$ python3 -q
>>> import numpy as np
>>> np.set_printoptions(precision=2, suppress=True, linewidth=160, legacy="1.25")
>>> tidy = lambda a: np.round(a, 2) + 0
>>> m1 = np.loadtxt("w.csv", delimiter=",")
>>> m1
array([[-0.02, -0.01,  1.98,  1.  ,  0.03,  2.03,  4.02],
       [ 0.06, -0.01,  2.  ,  0.99, -0.02,  1.97,  3.98],
       [-0.03, -0.01,  2.  ,  0.99,  0.03,  1.99,  4.02],
       [-0.02,  0.  ,  2.  ,  0.99, -0.02,  1.99,  4.02],
       [-0.03, -0.02,  2.03,  1.  ,  0.02,  1.99,  4.01],
       [ 0.01,  0.03,  1.99,  1.  ,  0.  ,  1.99,  4.  ],
       [ 3.03,  4.02,  5.  ,  5.01,  1.99,  3.  ,  2.99],
       [ 3.01,  4.02,  5.  ,  4.98,  2.01,  3.02,  3.01],
       [ 2.99,  4.  ,  4.96,  5.01,  2.04,  3.02,  3.01],
       [ 3.  ,  4.  ,  5.01,  4.99,  2.  ,  3.02,  3.01],
       [ 2.98,  4.  ,  5.03,  5.03,  2.02,  3.01,  2.98],
       [ 3.02,  4.05,  4.99,  5.02,  1.99,  2.98,  3.  ],
       [ 0.99,  4.  ,  5.  ,  2.04,  5.  ,  4.97,  3.  ],
       [ 0.99,  4.05,  5.05,  2.  ,  5.  ,  4.98,  3.01],
       [ 0.99,  4.  ,  4.97,  2.01,  5.01,  5.02,  2.99],
       [ 1.  ,  3.99,  4.96,  2.  ,  5.03,  5.  ,  3.02],
       [ 1.01,  3.99,  5.02,  1.97,  4.96,  4.97,  2.98],
       [ 0.98,  3.97,  5.  ,  1.99,  4.99,  4.98,  2.97]])
>>> cen = (m1 - m1.mean(axis=0)) / m1.std(axis=0)
>>> np.argwhere(np.abs(cen) > 2)
array([], shape=(0, 2), dtype=int64)
>>> b = np.linalg.lstsq(np.delete(cen, 4, axis=1), cen[:, 4])[0]
>>> tidy(b)
array([-0.24,  0.36,  0.  ,  0.03,  0.71, -0.06])
>>> tidy(1 - np.var(cen[:, 4] - np.delete(cen, 4, axis=1) @ b))
1.0
>>> cen = m1 - m1.mean(axis=0)
>>> U, s, Vt = np.linalg.svd(cen, full_matrices=False)
>>> tidy(s ** 2 / (s ** 2).sum())
array([0.73, 0.27, 0.  , 0.  , 0.  , 0.  , 0.  ])
>>> tidy(cen.mean(axis=0))
array([0., 0., 0., 0., 0., 0., 0.])
>>> tidy(np.abs(Vt[-1]))
array([0.43, 0.37, 0.26, 0.1 , 0.37, 0.28, 0.63])
>>> np.abs(Vt[0]).argmax()
1
>>> np.searchsorted(np.cumsum(s ** 2) / (s ** 2).sum(), 0.9) + 1
2
>>> np.abs(U[:, 0]).argmax()
3
